>>> import numpy as np
>>> import numpy.linalg as la
>>> np.set_printoptions(precision=1, suppress=True, linewidth=140, floatmode="fixed")
>>> feats = np.loadtxt("test12.csv", delimiter=",")
>>> feats
array([[1.0, 0.0, 0.0],
       [0.0, 0.5, 0.5],
       [0.0, 0.3, 0.7]])
>>> vals, evecs = la.eig(feats)
>>> vals
array([1.0, 0.2, 1.0])
>>> feats @ evecs[:, 0] - vals[0] * evecs[:, 0]
array([0.0, 0.0, 0.0])
>>> th = np.radians(120)
>>> R = np.eye(3)
>>> R[0, 0] = R[2, 2] = np.cos(th)
>>> R[0, 2], R[2, 0] = -np.sin(th), np.sin(th)
>>> R
array([[-0.5,  0.0, -0.9],
       [ 0.0,  1.0,  0.0],
       [ 0.9,  0.0, -0.5]])
>>> Y = feats @ R.T
>>> np.allclose(la.norm(feats, axis=1), la.norm(Y, axis=1))
True
>>> Y
array([[-0.5,  0.0,  0.9],
       [-0.4,  0.5, -0.2],
       [-0.6,  0.3, -0.3]])
>>> np.round(la.det(R), 1), round(np.trace(R), 1)
(np.float64(1.0), np.float64(0.0))
>>> np.abs(Y - feats).max(axis=0)
array([1.5, 0.0, 1.0])
>>> np.allclose(feats @ feats.T, Y @ Y.T)
True
>>> T = np.stack([Y, 2 * Y, Y[::-1]])
>>> la.matrix_rank(T)
array([3, 3, 3])
>>> la.det(T)
array([ 0.2,  1.6, -0.2])
>>> np.einsum("bij,cij->bc", T, T)
array([[2.1, 4.2, 0.5],
       [4.2, 8.3, 1.0],
       [0.5, 1.0, 2.1]])
>>> T.shape
(3, 3, 3)
>>> P = np.triu(np.array([[-2, -1, 2], [2, 2, 2], [0, 1, -2]]), 1) + np.eye(3)
>>> Y = P @ feats @ la.inv(P)
>>> np.poly(Y)
array([ 1.0, -2.2,  1.4, -0.2])
>>> Y
array([[ 1.0,  1.1, -3.3],
       [ 0.0,  1.1, -0.3],
       [ 0.0,  0.3,  0.1]])
>>> round(la.det(Y), 1)
np.float64(0.2)
>>> Y = la.inv(feats)
>>> Y
array([[ 1.0,  0.0,  0.0],
       [ 0.0,  3.5, -2.5],
       [ 0.0, -1.5,  2.5]])
>>> la.inv(Y)
array([[1.0, 0.0, 0.0],
       [0.0, 0.5, 0.5],
       [0.0, 0.3, 0.7]])
>>> np.allclose(Y, feats.T)
False
>>> J = np.loadtxt("block15.csv", delimiter=",")
>>> J
array([[-9.6,  1.6, -1.3,  2.0],
       [-6.3, -0.7,  7.0, -3.3],
       [-7.1,  4.0, -1.0, -5.7],
       [ 7.7,  4.4,  2.5,  4.0],
       [-4.1, -1.8,  8.9,  0.9],
       [ 3.5, -7.8,  5.0, -1.2],
       [-4.6, -3.2,  0.2, -8.3],
       [-7.4, -2.0, -5.9,  2.5],
       [-6.6,  6.0,  1.9, -4.1],
       [-5.9,  4.5, -2.9, -6.0],
       [ 4.9, -3.1, -4.9, -6.5],
       [-2.1,  8.9, -1.2, -3.8],
       [ 0.0, -9.1, -3.9,  1.2],
       [-5.1, -8.1, -1.3,  2.6],
       [ 3.6,  9.3,  0.6, -0.9],
       [ 6.8, -2.8, -0.2, -6.8],
       [ 9.6, -0.9, -2.2,  1.5],
       [-7.0,  2.8, -6.4,  1.5],
       [ 6.2,  1.4, -3.8, -6.7],
       [-0.4,  3.0, -4.8,  8.3],
       [-0.2,  5.2,  6.4, -5.7],
       [ 4.6,  2.4, -8.0,  2.9]])
>>> G = J.T @ J
>>> G
array([[739.5, -50.9, -27.0,  34.0],
       [-50.9, 557.0, -10.4, -61.3],
       [-27.0, -10.4, 440.0, -72.6],
       [ 34.0, -61.3, -72.6, 464.7]])
>>> np.allclose(G, G.T)
True
>>> la.svd(J, compute_uv=False) ** 2
array([764.8, 567.6, 502.7, 366.0])
